In [1]: import numpy as np

In [2]: np.set_printoptions(suppress=True, linewidth=160)

In [3]: data = np.loadtxt("case8.csv", delimiter=",")

In [4]: data.round(2)
Out[4]: 
array([[ 0.74, -0.26, -0.05, -0.05, -0.36, -0.05,  0.15, -0.15,  0.26, -0.36],
       [-0.26,  0.74, -0.05, -0.05, -0.36, -0.05,  0.15, -0.15,  0.26, -0.36],
       [-0.05, -0.05,  0.99, -0.01, -0.07, -0.01,  0.03, -0.03,  0.05, -0.07],
       [-0.05, -0.05, -0.01,  0.99, -0.07, -0.01,  0.03, -0.03,  0.05, -0.07],
       [-0.36, -0.36, -0.07, -0.07,  0.49, -0.07,  0.22, -0.22,  0.36, -0.51],
       [-0.05, -0.05, -0.01, -0.01, -0.07,  0.99,  0.03, -0.03,  0.05, -0.07],
       [ 0.15,  0.15,  0.03,  0.03,  0.22,  0.03,  0.91,  0.09, -0.15,  0.22],
       [-0.15, -0.15, -0.03, -0.03, -0.22, -0.03,  0.09,  0.91,  0.15, -0.22],
       [ 0.26,  0.26,  0.05,  0.05,  0.36,  0.05, -0.15,  0.15,  0.74,  0.36],
       [-0.36, -0.36, -0.07, -0.07, -0.51, -0.07,  0.22, -0.22,  0.36,  0.49]])

In [5]: # orthonormal columns

In [6]: u = np.array([-1, 2])

In [7]: np.round(np.convolve(data[3], u), 2)
Out[7]: array([ 0.05, -0.05, -0.09, -1.01,  2.05, -0.13, -0.05,  0.09, -0.11,  0.18, -0.14])

In [8]: np.round(np.correlate(data[3], data[8], "full"), 2) + 0
Out[8]: array([-0.02, -0.06, -0.05,  0.35,  0.71,  0.08, -0.18,  0.06,  0.34,  0.  , -0.01,  0.24,  0.24, -0.01, -0.02,  0.  ,  0.  , -0.01, -0.02])

In [9]: w, vecs = np.linalg.eigh(data)

In [10]: vec = np.array([2, -3, -1, 2, 5, -1, 3, 0, 0, -2])

In [11]: round(float(vec @ data @ vec / (vec @ vec)), 2), round(float(w[0]), 2), round(w[-1], 2)
Out[11]: (0.99, -1.0, np.float64(1.0))

In [12]: round(vec @ data @ vec, 2)
Out[12]: np.float64(56.49)

In [13]: np.round(np.abs(data).sum(axis=1).max(), 2), round(float(np.abs(w).max()), 2)
Out[13]: (np.float64(2.73), 1.0)

In [14]: np.round(vecs * np.maximum(w, 0) @ vecs.T, 2)
Out[14]: 
array([[ 0.87, -0.13, -0.03, -0.03, -0.18, -0.03,  0.08, -0.08,  0.13, -0.18],
       [-0.13,  0.87, -0.03, -0.03, -0.18, -0.03,  0.08, -0.08,  0.13, -0.18],
       [-0.03, -0.03,  0.99, -0.01, -0.04, -0.01,  0.02, -0.02,  0.03, -0.04],
       [-0.03, -0.03, -0.01,  0.99, -0.04, -0.01,  0.02, -0.02,  0.03, -0.04],
       [-0.18, -0.18, -0.04, -0.04,  0.75, -0.04,  0.11, -0.11,  0.18, -0.25],
       [-0.03, -0.03, -0.01, -0.01, -0.04,  0.99,  0.02, -0.02,  0.03, -0.04],
       [ 0.08,  0.08,  0.02,  0.02,  0.11,  0.02,  0.95,  0.05, -0.08,  0.11],
       [-0.08, -0.08, -0.02, -0.02, -0.11, -0.02,  0.05,  0.95,  0.08, -0.11],
       [ 0.13,  0.13,  0.03,  0.03,  0.18,  0.03, -0.08,  0.08,  0.87,  0.18],
       [-0.18, -0.18, -0.04, -0.04, -0.25, -0.04,  0.11, -0.11,  0.18,  0.75]])

In [15]: u = np.array([3, 3, 0, 0, 0, 0, 3, 2, 2, 1])

In [16]: M2 = data + np.outer(u, np.eye(10)[2])

In [17]: np.round(np.linalg.det(M2) / np.linalg.det(data), 2), round(float(1 + np.linalg.solve(data, u)[2]), 2)
Out[17]: (np.float64(0.75), 0.75)

In [18]: M2 = np.array([[-1, 3, -2, 4],
    ...:     [3, 1, -1, -2],
    ...:     [0, 0, 1, -3],
    ...:     [-5, 5, -1, 1],
    ...:     [4, -3, 2, -1],
    ...:     [1, -4, 5, 1],
    ...:     [1, 4, 3, 4],
    ...:     [1, -4, -2, -5]])

In [19]: basis = np.array([[0, 1, 3, 1, 3, 0, 0, 1],
    ...:     [3, 1, 2, 0, 1, 1, 0, 0],
    ...:     [3, 0, 0, 1, 0, 2, 2, 2],
    ...:     [1, 2, 1, 0, 2, 2, 3, 1]])

In [20]: rng = np.random.default_rng(1891)

In [21]: W0 = M2 @ basis + 0.05 * rng.normal(size=(8, 8))

In [22]: print(W0.round(2))
[[  6.94   9.97   7.01  -2.98   8.06   7.02   7.99  -1.05]
 [ -1.96   0.11   9.     2.08   6.1   -4.99  -8.02  -1.03]
 [  0.03  -6.    -3.01   0.9   -5.99  -4.02  -6.93  -0.99]
 [ 12.98   1.97  -4.04  -6.07  -8.06   5.     1.01  -6.05]
 [ -4.    -0.99   4.95   6.01   7.1   -0.97   0.92   7.08]
 [  4.05  -0.98  -4.03   5.93   1.02   7.95  12.97  11.96]
 [ 25.01  12.9   15.01   4.    15.09  18.03  18.07  11.01]
 [-23.04 -13.06 -10.01  -0.99 -10.98 -18.   -18.95  -8.05]]

In [23]: th = np.radians(60)

In [24]: R = np.eye(8)

In [25]: R[4, 4] = R[7, 7] = np.cos(th)

In [26]: R[4, 7], R[7, 4] = -np.sin(th), np.sin(th)

In [27]: R.round(2)
Out[27]: 
array([[ 1.  ,  0.  ,  0.  ,  0.  ,  0.  ,  0.  ,  0.  ,  0.  ],
       [ 0.  ,  1.  ,  0.  ,  0.  ,  0.  ,  0.  ,  0.  ,  0.  ],
       [ 0.  ,  0.  ,  1.  ,  0.  ,  0.  ,  0.  ,  0.  ,  0.  ],
       [ 0.  ,  0.  ,  0.  ,  1.  ,  0.  ,  0.  ,  0.  ,  0.  ],
       [ 0.  ,  0.  ,  0.  ,  0.  ,  0.5 ,  0.  ,  0.  , -0.87],
       [ 0.  ,  0.  ,  0.  ,  0.  ,  0.  ,  1.  ,  0.  ,  0.  ],
       [ 0.  ,  0.  ,  0.  ,  0.  ,  0.  ,  0.  ,  1.  ,  0.  ],
       [ 0.  ,  0.  ,  0.  ,  0.  ,  0.87,  0.  ,  0.  ,  0.5 ]])

In [28]: M2 = W0 @ R.T

In [29]: np.round(np.abs(M2 - W0).max(axis=0), 2)
Out[29]: array([ 0.  ,  0.  ,  0.  ,  0.  , 17.08,  0.  ,  0.  ,  7.56])

In [30]: Uu, sigma, vt = np.linalg.svd(W0)

In [31]: np.argmax(sigma[:-1] / (sigma[1:] + 1e-6)) + 1
Out[31]: np.int64(4)

In [32]: M2 = Uu[:, :4] @ np.diag(sigma[:4]) @ vt[:4]

In [33]: np.linalg.matrix_rank(M2)
Out[33]: np.int64(4)

In [34]: print(round(np.linalg.norm(W0 - M2) / np.linalg.norm(W0), 2))
0.0

In [35]: idx = rng.permutation(10)

In [36]: M2 = data[:, idx] * rng.choice([-1, 1], 10)

In [37]: M2.round(2)
Out[37]: 
array([[ 0.15, -0.36, -0.15,  0.26,  0.05,  0.05, -0.05,  0.26, -0.74, -0.36],
       [ 0.15, -0.36, -0.15,  0.26,  0.05,  0.05, -0.05, -0.74,  0.26, -0.36],
       [ 0.03, -0.07, -0.03,  0.05, -0.99,  0.01, -0.01,  0.05,  0.05, -0.07],
       [ 0.03, -0.07, -0.03,  0.05,  0.01, -0.99, -0.01,  0.05,  0.05, -0.07],
       [ 0.22, -0.51, -0.22,  0.36,  0.07,  0.07, -0.07,  0.36,  0.36,  0.49],
       [ 0.03, -0.07, -0.03,  0.05,  0.01,  0.01,  0.99,  0.05,  0.05, -0.07],
       [-0.09,  0.22, -0.91, -0.15, -0.03, -0.03,  0.03, -0.15, -0.15,  0.22],
       [-0.91, -0.22, -0.09,  0.15,  0.03,  0.03, -0.03,  0.15,  0.15, -0.22],
       [-0.15,  0.36,  0.15,  0.74, -0.05, -0.05,  0.05, -0.26, -0.26,  0.36],
       [ 0.22,  0.49, -0.22,  0.36,  0.07,  0.07, -0.07,  0.36,  0.36, -0.51]])

In [38]: Uu, _, vt = np.linalg.svd(data.T @ M2)

In [39]: print(np.round(np.linalg.lstsq(data, M2)[0], 2) + 0)
[[ 0.  0.  0.  0.  0.  0.  0.  0. -1.  0.]
 [ 0.  0.  0.  0.  0.  0.  0. -1.  0.  0.]
 [ 0.  0.  0.  0. -1.  0.  0.  0.  0.  0.]
 [ 0.  0.  0.  0.  0. -1.  0.  0.  0.  0.]
 [ 0.  0.  0.  0.  0.  0.  0.  0.  0.  1.]
 [ 0.  0.  0.  0.  0.  0.  1.  0.  0.  0.]
 [ 0.  0. -1.  0.  0.  0.  0.  0.  0.  0.]
 [-1.  0.  0.  0.  0.  0.  0.  0.  0.  0.]
 [ 0.  0.  0.  1.  0.  0.  0.  0.  0.  0.]
 [ 0.  1.  0.  0.  0.  0.  0.  0.  0.  0.]]

In [40]: idx
Out[40]: array([7, 9, 6, 8, 2, 3, 5, 1, 0, 4])

In [41]: blk = np.stack([M2, 4 * M2, M2[::-1]])

In [42]: np.linalg.matrix_rank(blk.reshape(3, -1))
Out[42]: np.int64(2)

In [43]: print(np.round(np.einsum("bij,cij->bc", blk, blk), 2) + 0)
[[ 10.  40.   0.]
 [ 40. 160.   0.]
 [  0.   0.  10.]]

In [44]: (blk @ M2.T).shape
Out[44]: (3, 10, 10)

In [45]: print(np.round(W0.sum(axis=1), 2))
[  42.96    1.29  -26.01   -3.28   20.09   38.86  119.1  -103.08]

In [46]: W0[:, 8]
Traceback (most recent call last):
  Cell In[46], line 1
    W0[:, 8]
IndexError: index 8 is out of bounds for axis 1 with size 8


In [47]: np.round(W0.mean(axis=0), 2)
Out[47]: array([2.5 , 0.49, 1.86, 1.11, 1.54, 1.25, 0.88, 1.61])

In [48]: np.unravel_index(np.abs(W0).argmax(), W0.shape)
Out[48]: (np.int64(6), np.int64(0))

In [49]: np.round(np.linalg.norm(W0), 2)
Out[49]: np.float64(73.69)

In [50]: print(np.round(W0.sum(axis=0), 2))
[20.    3.92 14.87  8.88 12.32 10.01  7.05 12.87]

In [51]: X = np.loadtxt("data.csv", delimiter=",")

In [52]: X
Out[52]: 
array([[-11.54,  -6.28,   0.42,   2.91,   6.19,  -2.55,   3.35],
       [  1.73,   9.41,  -3.89, -15.46,   3.27,  12.77,  -8.3 ],
       [ 10.29,  -4.47,  -1.83,   6.16,   5.01,  -7.15,  -1.83],
       [ -0.64,  -6.68, -11.17,  -2.07,  -9.3 ,  -5.88,  13.63],
       [ -6.17,   0.78,   4.94,  22.1 ,   7.12,  -9.19,  -1.56],
       [ -0.38,  -4.21,  -6.76,   4.95,  -2.68,   0.94,  -4.18],
       [ 20.59,  11.48,  -1.33,  -0.36,  -2.1 ,   0.5 ,  13.71],
       [ 16.81,  -1.47,   6.28,   5.88,  -6.86,  -6.21,   1.31],
       [  7.12,  -1.04,   0.9 ,   5.77,   5.01,  -2.71,  13.14],
       [ 11.88,   0.43,  -4.19, -18.39, -15.84, -16.24,  -6.62],
       [  1.9 ,  -0.7 ,   0.4 ,  -1.46,   3.7 ,   4.56,   2.57],
       [ 17.08,   5.21,  -2.66,  -4.21,  -3.25,  -1.25,  -3.19],
       [ 16.28,  -3.06,  -5.96,  16.  ,  -9.42,   5.12, -10.82],
       [ -8.07,   2.63,   1.14,  -7.57,  -4.04, -10.42,  -9.61],
       [  6.7 ,   5.49,   0.65,  -7.75,  -3.81,  -2.29,   5.52],
       [ -5.78,  -3.26,  -4.59,   0.73,   3.93,   6.93, -21.59],
       [  2.43,  -7.61,  -4.2 ,  -3.64,   1.59,  -5.12,  -0.43],
       [  6.54,   2.98, -15.26, -15.18,  11.14,   0.32,  -0.77],
       [ -3.12,  -0.11,   1.8 ,  13.04,  10.12,   3.98, -12.58],
       [ 10.25,  -5.34,   4.3 , -11.68, -10.12,   4.79, -10.96],
       [-13.62,  -1.44,   1.79,  -7.66,  -2.24,   5.59,   3.59],
       [ 18.95,   4.02,  -1.95,   0.33,   4.1 ,  -0.85,   2.16],
       [  2.5 ,  -6.99,   6.44,   0.01,  -0.43,   1.51,   4.86],
       [  0.16,   0.59,  -5.6 ,  -0.84,   0.15, -11.04,  -5.85],
       [  0.91,   0.72,   0.7 ,  -3.89,   6.14,   4.19, -14.02],
       [-11.24,   1.47,   2.96,   6.02, -19.23,  12.47,  -9.73],
       [ -8.94,   3.26,  -2.31,  -2.25,  -2.74,   3.19,  -2.54],
       [ -5.26,  -4.5 ,   5.19,  -4.32,  -5.43,  -4.06,   7.06],
       [  5.09,  -2.52,   0.54,   2.92,   4.38,  -8.78, -21.87],
       [ 15.91,  -3.22,  -4.18,   0.79,  -0.02,  11.57,   4.03],
       [ 17.28,  -3.1 ,   6.7 ,  -6.1 ,  -3.28,   8.69,   9.04],
       [ -1.01,   2.95,  -0.01,   0.09,   6.26,  -5.63,   1.77],
       [  4.98,   5.34,   3.54, -21.75,   4.3 ,   2.12,   9.8 ],
       [ -8.75,  -0.18,   1.99,  -0.99,  -0.58,  -1.79,  -0.36],
       [ 14.71,   5.01,   0.28,  -5.75,   5.17,  -2.89,  12.17],
       [ 13.55,   4.05,   7.75,  -3.64,   8.19,   4.66,  -4.22],
       [-22.7 ,   0.21,  17.54,   8.36,   1.72,   2.8 ,   0.66],
       [ -6.42,  -5.34,   1.65,  -0.43,   3.69,   4.9 ,  -3.38],
       [  7.43,  -0.66,  -1.22,  -4.15,  -1.36,  -9.57, -20.32],
       [-11.98,   0.93,   4.71,  20.89,   4.54,   5.16,   0.81],
       [-15.33,   6.23,  -1.91,   0.3 ,   2.76,  -1.55, -15.4 ]])

In [53]: Ac = (X - X.mean(axis=0)) / X.std(axis=0)

In [54]: np.argwhere(np.abs(Ac) > 2)
Out[54]: 
array([[ 1,  1],
       [ 3,  2],
       [ 4,  3],
       [ 6,  1],
       [ 9,  4],
       [ 9,  5],
       [15,  6],
       [17,  2],
       [25,  4],
       [28,  6],
       [32,  3],
       [36,  0],
       [36,  2],
       [39,  3]])

In [55]: b = np.linalg.lstsq(np.delete(Ac, 1, axis=1), Ac[:, 1])[0]

In [56]: np.round(1 - np.var(Ac[:, 1] - np.delete(Ac, 1, axis=1) @ b), 2)
Out[56]: np.float64(0.11)

In [57]: np.abs(b).argmax()
Out[57]: np.int64(2)

In [58]: Ac = X - X.mean(axis=0)

In [59]: vecs = np.linalg.svd(Ac)[2][:5]

In [60]: M2 = Ac - Ac @ vecs.T @ vecs

In [61]: np.round(np.linalg.norm(M2) / np.linalg.norm(Ac), 2)
Out[61]: np.float64(0.31)

In [62]: np.round((Ac @ vecs.T).std(axis=0), 2)
Out[62]: array([11.79,  8.96,  8.39,  6.67,  6.44])

In [63]: np.round(M2.std(axis=0), 2)
Out[63]: array([0.66, 3.91, 4.59, 0.92, 0.92, 1.09, 0.71])

In [64]: mat = np.load("layer1.npy")

In [65]: print(mat)
[[ 0.    0.    0.    0.    0.    0.    0.    0.    0.    0.    0.  ]
 [-0.54 -0.18 -0.12  0.12  0.12  1.02 -0.48  1.38  0.06  0.24 -1.5 ]
 [-0.09 -0.03 -0.02  0.02  0.02  0.17 -0.08  0.23  0.01  0.04 -0.25]
 [-0.45 -0.15 -0.1   0.1   0.1   0.85 -0.4   1.15  0.05  0.2  -1.25]
 [-0.18 -0.06 -0.04  0.04  0.04  0.34 -0.16  0.46  0.02  0.08 -0.5 ]
 [-1.08 -0.36 -0.24  0.24  0.24  2.04 -0.96  2.76  0.12  0.48 -3.  ]
 [-0.9  -0.3  -0.2   0.2   0.2   1.7  -0.8   2.3   0.1   0.4  -2.5 ]
 [ 1.26  0.42  0.28 -0.28 -0.28 -2.38  1.12 -3.22 -0.14 -0.56  3.5 ]
 [-0.09 -0.03 -0.02  0.02  0.02  0.17 -0.08  0.23  0.01  0.04 -0.25]
 [ 0.72  0.24  0.16 -0.16 -0.16 -1.36  0.64 -1.84 -0.08 -0.32  2.  ]]

In [66]: r = np.linalg.matrix_rank(mat)

In [67]: r
Out[67]: np.int64(1)

In [68]: N = np.linalg.svd(mat)[2][r:].T

In [69]: N.shape
Out[69]: (11, 10)

In [70]: np.linalg.matrix_rank(mat.T @ mat), np.linalg.matrix_rank(mat @ mat.T)
Out[70]: (np.int64(1), np.int64(1))

In [71]: print(np.round(N @ N.T, 2) + 0)
[[ 0.95 -0.02 -0.01  0.01  0.01  0.09 -0.04  0.13  0.01  0.02 -0.14]
 [-0.02  0.99  0.    0.    0.    0.03 -0.01  0.04  0.    0.01 -0.05]
 [-0.01  0.    1.    0.    0.    0.02 -0.01  0.03  0.    0.   -0.03]
 [ 0.01  0.    0.    1.    0.   -0.02  0.01 -0.03  0.    0.    0.03]
 [ 0.01  0.    0.    0.    1.   -0.02  0.01 -0.03  0.    0.    0.03]
 [ 0.09  0.03  0.02 -0.02 -0.02  0.82  0.08 -0.24 -0.01 -0.04  0.26]
 [-0.04 -0.01 -0.01  0.01  0.01  0.08  0.96  0.11  0.    0.02 -0.12]
 [ 0.13  0.04  0.03 -0.03 -0.03 -0.24  0.11  0.67 -0.01 -0.06  0.35]
 [ 0.01  0.    0.    0.    0.   -0.01  0.   -0.01  1.    0.    0.02]
 [ 0.02  0.01  0.    0.    0.   -0.04  0.02 -0.06  0.    0.99  0.06]
 [-0.14 -0.05 -0.03  0.03  0.03  0.26 -0.12  0.35  0.02  0.06  0.62]]

In [72]: [int(np.linalg.matrix_rank(mat[:i])) for i in range(1, len(mat) + 1)]
Out[72]: [0, 1, 1, 1, 1, 1, 1, 1, 1, 1]
